$ python -q
>>> import numpy as np
>>> from numpy import linalg as LA
>>> np.set_printoptions(precision=2, suppress=True, linewidth=140)
>>> arr = np.loadtxt("dump.csv", delimiter=",")
>>> arr
array([[ 0.,  0., -4.,  0.,  0.,  0.,  0.,  0.],
       [ 0.,  0.,  0.,  2.,  0.,  0.,  0.,  0.],
       [ 0.,  3.,  0.,  0.,  0.,  0.,  0.,  0.],
       [-7.,  0.,  0.,  0.,  0.,  0.,  0.,  0.],
       [ 0.,  0.,  0.,  0.,  0.,  0.,  3.,  0.],
       [ 0.,  0.,  0.,  0.,  5.,  0.,  0.,  0.],
       [ 0.,  0.,  0.,  0.,  0.,  0.,  0.,  6.],
       [ 0.,  0.,  0.,  0.,  0., -9.,  0.,  0.]])
>>> arr.sum(axis=0)
array([-7.,  3., -4.,  2.,  5., -9.,  3.,  6.])
>>> np.abs(arr).max()
np.float64(9.0)
>>> round(float(LA.norm(arr)), 2)
15.13
>>> arr[8]
Traceback (most recent call last):
  File "<python-input-8>", line 1, in <module>
    arr[8]
    ~~~^^^
IndexError: index 8 is out of bounds for axis 0 with size 8
>>> arr.mean(axis=0)
array([-0.88,  0.38, -0.5 ,  0.25,  0.62, -1.12,  0.38,  0.75])
>>> np.diff(arr, axis=0)
array([[ 0.,  0.,  4.,  2.,  0.,  0.,  0.,  0.],
       [ 0.,  3.,  0., -2.,  0.,  0.,  0.,  0.],
       [-7., -3.,  0.,  0.,  0.,  0.,  0.,  0.],
       [ 7.,  0.,  0.,  0.,  0.,  0.,  3.,  0.],
       [ 0.,  0.,  0.,  0.,  5.,  0., -3.,  0.],
       [ 0.,  0.,  0.,  0., -5.,  0.,  0.,  6.],
       [ 0.,  0.,  0.,  0.,  0., -9.,  0., -6.]])
>>> np.unravel_index(np.abs(arr).argmax(), arr.shape)
(np.int64(7), np.int64(5))
>>> arr @ arr
array([[  0., -12.,   0.,   0.,   0.,   0.,   0.,   0.],
       [-14.,   0.,   0.,   0.,   0.,   0.,   0.,   0.],
       [  0.,   0.,   0.,   6.,   0.,   0.,   0.,   0.],
       [  0.,   0.,  28.,   0.,   0.,   0.,   0.,   0.],
       [  0.,   0.,   0.,   0.,   0.,   0.,   0.,  18.],
       [  0.,   0.,   0.,   0.,   0.,   0.,  15.,   0.],
       [  0.,   0.,   0.,   0.,   0., -54.,   0.,   0.],
       [  0.,   0.,   0.,   0., -45.,   0.,   0.,   0.]])
>>> (LA.matrix_power((arr != 0) + (arr.T != 0) + np.eye(8), 8) > 0).astype(int)
array([[1, 1, 1, 1, 0, 0, 0, 0],
       [1, 1, 1, 1, 0, 0, 0, 0],
       [1, 1, 1, 1, 0, 0, 0, 0],
       [1, 1, 1, 1, 0, 0, 0, 0],
       [0, 0, 0, 0, 1, 1, 1, 1],
       [0, 0, 0, 0, 1, 1, 1, 1],
       [0, 0, 0, 0, 1, 1, 1, 1],
       [0, 0, 0, 0, 1, 1, 1, 1]])
>>> print((arr != 0).astype(int))
[[0 0 1 0 0 0 0 0]
 [0 0 0 1 0 0 0 0]
 [0 1 0 0 0 0 0 0]
 [1 0 0 0 0 0 0 0]
 [0 0 0 0 0 0 1 0]
 [0 0 0 0 1 0 0 0]
 [0 0 0 0 0 0 0 1]
 [0 0 0 0 0 1 0 0]]
>>> round(float(LA.det(arr)), 2)
-136080.0
>>> print(np.round(np.sort(LA.eigvals(arr).real), 2) + 0)
[-3.77 -3.77 -3.6   0.    0.    3.6   3.77  3.77]
>>> LA.norm(arr, axis=0)
array([7., 3., 4., 2., 5., 9., 3., 6.])
>>> LA.pinv(arr)
array([[ 0.  ,  0.  ,  0.  , -0.14,  0.  ,  0.  ,  0.  ,  0.  ],
       [ 0.  ,  0.  ,  0.33,  0.  ,  0.  ,  0.  ,  0.  ,  0.  ],
       [-0.25,  0.  ,  0.  ,  0.  ,  0.  ,  0.  ,  0.  ,  0.  ],
       [ 0.  ,  0.5 ,  0.  ,  0.  ,  0.  ,  0.  ,  0.  ,  0.  ],
       [ 0.  ,  0.  ,  0.  ,  0.  ,  0.  ,  0.2 ,  0.  ,  0.  ],
       [ 0.  ,  0.  ,  0.  ,  0.  ,  0.  ,  0.  ,  0.  , -0.11],
       [ 0.  ,  0.  ,  0.  ,  0.  ,  0.33,  0.  ,  0.  ,  0.  ],
       [ 0.  ,  0.  ,  0.  ,  0.  ,  0.  ,  0.  ,  0.17,  0.  ]])
>>> arr[:, 6] @ arr[:, 4]
np.float64(0.0)
